>>> import numpy as np
>>> from numpy import linalg as LA
>>> np.set_printoptions(precision=3, suppress=True, linewidth=200)
>>> def tidy(a):
...     return np.round(a, 3) + 0
... 
>>> out = np.array([[0, -2], [-1, -2], [-1, 2], [3, 1]])
>>> C = np.array([[3, 1, 1, -1], [0, 0, 1, -1]])
>>> rng = np.random.default_rng(9103)
>>> feats = out @ C + 0.05 * rng.normal(size=(4, 4))
>>> tidy(feats)
array([[ 0.009, -0.057, -1.949,  2.069],
       [-3.072, -0.969, -3.073,  2.938],
       [-2.98 , -1.082,  1.015, -1.036],
       [ 8.975,  3.024,  3.979, -3.989]])
>>> tidy(np.einsum("ij,ji->", feats, feats))
np.float64(83.153)
>>> tidy(np.poly(feats))
array([  1.   ,   3.933, -33.841,   4.619,   0.388])
>>> tidy(LA.eigvals(feats).sum().real)
np.float64(-3.933)
>>> w, evecs = LA.eig(feats)
>>> tidy(np.sort(LA.eigvals(feats @ feats)))
array([ 0.003,  0.04 , 16.641, 66.469])
>>> tidy(w)
array([-8.153,  4.079,  0.199, -0.059])
>>> x0 = np.array([3, 0, 3, 0])
>>> target = feats @ x0
>>> tidy(target)
array([ -5.82 , -18.434,  -5.894,  38.862])
>>> tidy(LA.solve(feats, 4 * target))
array([12.,  0., 12.,  0.])
>>> tidy(LA.solve(feats, feats[:, 3]))
array([0., 0., 0., 1.])
>>> Uu, sigma, Vt = LA.svd(feats, full_matrices=False)
>>> np.allclose(Uu * sigma @ Vt, feats)
True
>>> tidy(sigma / sigma[0])
array([1.   , 0.341, 0.012, 0.004])
>>> (sigma > 1e-8).sum()
np.int64(4)
>>> tidy(Uu.T @ Uu)
array([[1., 0., 0., 0.],
       [0., 1., 0., 0.],
       [0., 0., 1., 0.],
       [0., 0., 0., 1.]])
>>> tidy(Uu.T @ feats @ Vt.T)
array([[12.344,  0.   ,  0.   ,  0.   ],
       [ 0.   ,  4.211,  0.   ,  0.   ],
       [ 0.   ,  0.   ,  0.154,  0.   ],
       [ 0.   ,  0.   ,  0.   ,  0.048]])
>>> tidy(sigma)
array([12.344,  4.211,  0.154,  0.048])
>>> A = rng.normal(size=(19, 3)) + 5 * np.array([-9, 7, -1])
>>> tidy(A)
array([[-46.093,  35.21 ,  -4.419],
       [-46.713,  33.919,  -5.024],
       [-44.808,  36.197,  -3.81 ],
       [-44.886,  34.729,  -4.195],
       [-46.306,  32.23 ,  -5.67 ],
       [-44.502,  34.607,  -4.895],
       [-44.957,  33.345,  -6.749],
       [-44.512,  35.295,  -4.313],
       [-43.797,  35.093,  -3.234],
       [-46.617,  34.04 ,  -3.805],
       [-44.463,  33.977,  -5.181],
       [-42.816,  34.703,  -7.038],
       [-46.09 ,  35.272,  -6.978],
       [-45.632,  34.54 ,  -5.597],
       [-47.665,  35.012,  -6.772],
       [-43.9  ,  35.954,  -6.185],
       [-46.505,  35.503,  -2.941],
       [-45.606,  35.579,  -4.799],
       [-44.835,  36.158,  -3.776]])
>>> labels = A[:, 1] > np.median(A[:, 1])
>>> f = A[labels].mean(axis=0) - A[~labels].mean(axis=0)
>>> labels.astype(int)
array([1, 0, 1, 0, 0, 0, 0, 1, 1, 0, 0, 0, 1, 0, 0, 1, 1, 1, 1])
>>> tidy((((A - A.mean(axis=0)) @ f > 0) == labels).mean())
np.float64(0.842)
>>> ((A - A.mean(axis=0)) @ f > 0).astype(int)
array([1, 0, 1, 1, 0, 1, 0, 1, 1, 0, 0, 0, 0, 0, 0, 1, 1, 1, 1])
>>> out = np.array([[0, 0, 3], [2, 3, 0], [0, 3, 0], [1, 0, 3]])
>>> data = out.T @ out
>>> data
array([[ 5,  6,  3],
       [ 6, 18,  0],
       [ 3,  0, 18]])
>>> # symmetric
>>> w, evecs = LA.eig(data)
>>> tidy(np.prod(w))
np.float64(810.0)
>>> tidy(np.sort(LA.eigvals(data.T)))
array([ 2.159, 18.   , 20.841])
>>> tidy(data @ evecs[:, 0] - w[0] * evecs[:, 0])
array([0., 0., 0.])
>>> tidy(np.sort(LA.eigvals(data @ data)))
array([  4.662, 324.   , 434.338])
>>> tidy(np.sort(LA.eigvals(LA.inv(data))))
array([0.048, 0.056, 0.463])
>>> X = np.loadtxt("a.csv", delimiter=",")
>>> X
array([[-1.,  2., -2.,  4.],
       [ 2.,  1.,  4.,  2.],
       [-3.,  6., -1.,  2.],
       [ 6.,  3.,  2.,  1.]])
>>> out = X / LA.norm(X, axis=1, keepdims=True)
>>> cov = out @ out.T
>>> (cov - 2 * np.eye(4)).round(6).argmax(axis=1)
array([2, 3, 0, 1])
>>> tidy(cov)
array([[1.   , 0.   , 0.707, 0.   ],
       [0.   , 1.   , 0.   , 0.707],
       [0.707, 0.   , 1.   , 0.   ],
       [0.   , 0.707, 0.   , 1.   ]])
>>> (np.abs(cov) > 0.9).astype(int)
array([[1, 0, 0, 0],
       [0, 1, 0, 0],
       [0, 0, 1, 0],
       [0, 0, 0, 1]])
>>> q = X.astype(float).copy()
>>> for j in range(4):
...     q[:, j] -= q[:, :j] @ (q[:, :j].T @ q[:, j])
...     q[:, j] /= LA.norm(q[:, j])
... 
>>> tidy(q.T @ q)
array([[1., 0., 0., 0.],
       [0., 1., 0., 0.],
       [0., 0., 1., 0.],
       [0., 0., 0., 1.]])
>>> tidy(q.T @ X)
array([[7.071, 0.   , 3.536, 0.   ],
       [0.   , 7.071, 0.   , 3.536],
       [0.   , 0.   , 3.536, 0.   ],
       [0.   , 0.   , 0.   , 3.536]])
>>> w, evecs = LA.eig(X)
>>> tidy(w)
array([ 7.713,  3.241, -7.713, -3.241])
>>> tidy(np.sort(LA.eigvals(X.T)))
array([-7.713, -3.241,  3.241,  7.713])
>>> tidy(np.sort(LA.eigvals(LA.inv(X))))
array([-0.309, -0.13 ,  0.13 ,  0.309])
>>> tidy(X @ evecs[:, 0] - w[0] * evecs[:, 0])
array([0., 0., 0., 0.])
>>> W0 = np.array([[3, 4, 5, 6], [7, 8, 9, 10], [11, 12, 13, 14], [15, 16, 17, 18]])
>>> # rows and columns are dependent
>>> [round(float(x), 3) for x in LA.svd(W0, compute_uv=False)[:3]]
[45.836, 1.745, 0.0]
>>> tidy(LA.norm(W0, 2) / LA.norm(W0))
np.float64(0.999)
>>> out = W0 / np.sqrt((W0 ** 2).mean(axis=1, keepdims=True))
>>> W0 - W0.mean(axis=1, keepdims=True)
array([[-1.5, -0.5,  0.5,  1.5],
       [-1.5, -0.5,  0.5,  1.5],
       [-1.5, -0.5,  0.5,  1.5],
       [-1.5, -0.5,  0.5,  1.5]])
>>> tidy(LA.norm(out, axis=1))
array([2., 2., 2., 2.])
>>> cen = (A - A.mean(axis=0)) / A.std(axis=0)
>>> tidy(cen.std(axis=0))
array([1., 1., 1.])
>>> np.argwhere(np.abs(cen) > 2)
array([[ 4,  1],
       [11,  0],
       [14,  0]])
>>> beta = LA.lstsq(np.delete(cen, 2, axis=1), cen[:, 2])[0]
>>> np.abs(beta).argmax()
np.int64(1)
>>> tidy(W0 @ LA.pinv(W0) @ W0)
array([[ 3.,  4.,  5.,  6.],
       [ 7.,  8.,  9., 10.],
       [11., 12., 13., 14.],
       [15., 16., 17., 18.]])
>>> np.abs(np.diag(LA.qr(W0)[1])) > 1e-9
array([ True,  True, False, False])
>>> E = np.load("dump.npy")
>>> E
array([[ 0.164,  2.9  , -1.31 ],
       [ 1.607,  5.299, -0.97 ],
       [ 2.263,  2.647,  0.119],
       [ 1.278,  3.645,  0.205],
       [-0.849,  4.538, -0.421],
       [-0.714,  1.796,  1.992],
       [ 2.708,  1.711, -2.066],
       [ 1.377,  2.732, -1.102],
       [ 0.38 ,  2.937, -0.956],
       [ 0.756,  6.296,  0.13 ],
       [ 0.202,  3.815,  1.344]])
>>> cen = E - E.mean(axis=0)
>>> Uu, sigma, Vt = LA.svd(cen, full_matrices=False)
>>> tidy(np.abs(Vt[-1]))
array([0.747, 0.085, 0.66 ])
>>> tidy(sigma ** 2 / (sigma ** 2).sum())
array([0.48 , 0.382, 0.138])
>>> tidy(sigma)
array([4.774, 4.261, 2.565])
>>> np.searchsorted(np.cumsum(sigma ** 2) / (sigma ** 2).sum(), 0.9) + 1
np.int64(3)
>>> np.abs(Vt[0]).argmax()
np.int64(1)
>>> C = E[[9, 3]].astype(float)
>>> for _ in range(7):
...     labels = LA.norm(E[:, None] - C, axis=-1).argmin(axis=1)
...     C = np.array([E[labels == j].mean(axis=0) for j in range(2)])
... 
>>> labels
array([1, 0, 1, 1, 1, 1, 1, 1, 1, 0, 1])
>>> np.abs(C[1] - C[0]).argmax()
np.int64(1)
>>> tidy(C)
array([[ 1.182,  5.798, -0.42 ],
       [ 0.757,  2.969, -0.244]])
>>> out = np.array([[4]])
>>> C = np.array([[7, 4], [3, 9]])
>>> mat = np.block([[out, np.array([[0, -2]])], [np.zeros((2, 1)), C]])
>>> mat
array([[ 4.,  0., -2.],
       [ 0.,  7.,  4.],
       [ 0.,  3.,  9.]])
>>> x0 = np.array([1, 2, 1])
>>> target = mat @ x0
>>> target
array([ 2., 18., 15.])
>>> tidy(LA.solve(mat, target + mat[:, 0]))
array([2., 2., 1.])
>>> def softmax(z):
...     e = np.exp(z - z.max(axis=-1, keepdims=True))
...     return e / e.sum(axis=-1, keepdims=True)
... 
>>> tidy(softmax(10 * mat[1]))
array([0., 1., 0.])
>>> S = mat @ mat.T / np.sqrt(3)
>>> tidy(softmax(S))
array([[1.  , 0.  , 0.  ],
       [0.  , 0.99, 0.01],
       [0.  , 0.  , 1.  ]])
>>> softmax(S).round(6).argmax(axis=1)
array([0, 1, 2])
>>> q, evecs = LA.qr(mat[:, :2])[0], LA.qr(mat[:, 2:])[0]
>>> sigma = LA.svd(q.T @ evecs, compute_uv=False)
>>> tidy(LA.norm(q @ q.T - evecs @ evecs.T, 2))
np.float64(1.0)
>>> tidy(np.degrees(np.arccos(sigma.clip(0, 1))))
array([41.785])
>>> tidy(sigma)
array([0.746])
>>> out = LA.inv(mat)
>>> tidy(LA.cond(mat))
np.float64(3.276)
>>> tidy(LA.det(mat) * LA.det(out))
np.float64(1.0)
>>> tidy(LA.slogdet(mat)[0])
np.float64(1.0)
>>> tidy(LA.det(mat) * out)
array([[ 51.,  -6.,  14.],
       [  0.,  36., -16.],
       [  0., -12.,  28.]])
>>> tidy(out)
array([[ 0.25 , -0.029,  0.069],
       [ 0.   ,  0.176, -0.078],
       [ 0.   , -0.059,  0.137]])
>>> q, r_ = LA.qr(mat)
>>> abs(r_[0, 0]), tidy(LA.norm(mat[:, 0]))
(np.float64(4.0), np.float64(4.0))
>>> tidy(r_)
array([[ 4.   ,  0.   , -2.   ],
       [ 0.   , -7.616, -7.222],
       [ 0.   ,  0.   ,  6.697]])
>>> q.shape, r_.shape
((3, 3), (3, 3))
>>> np.allclose(r_.T @ r_, mat.T @ mat)
True
>>> tidy(q)
array([[ 1.   ,  0.   ,  0.   ],
       [ 0.   , -0.919, -0.394],
       [ 0.   , -0.394,  0.919]])
>>> out = np.array([[-1, -1, 1], [1, -1, 0], [2, -1, 2]])
>>> J = np.triu(out, 1)
>>> J
array([[ 0, -1,  1],
       [ 0,  0,  0],
       [ 0,  0,  0]])
>>> # triangular
>>> np.prod(np.diag(J)), tidy(LA.det(J))
(np.int64(0), np.float64(0.0))
>>> LA.matrix_power(J - np.diag(np.diag(J)), 3)
array([[0, 0, 0],
       [0, 0, 0],
       [0, 0, 0]])
>>> tidy(np.sort(LA.eigvals(J)))
array([0., 0., 0.])
>>> [int(LA.matrix_rank(LA.matrix_power(J, p))) for p in range(1, 4)]
[1, 0, 0]
>>> x0 = np.array([2, -1, -1])
>>> J @ x0
array([0, 0, 0])
>>> J * x0
array([[ 0,  1, -1],
       [ 0,  0,  0],
       [ 0,  0,  0]])
>>> J @ (2 * x0)
array([0, 0, 0])
>>> (J @ x0).argmax()
np.int64(0)
>>> J @ np.eye(3)[2]
array([1., 0., 0.])
>>> np.einsum("ij,j->i", J, x0)
array([0, 0, 0])
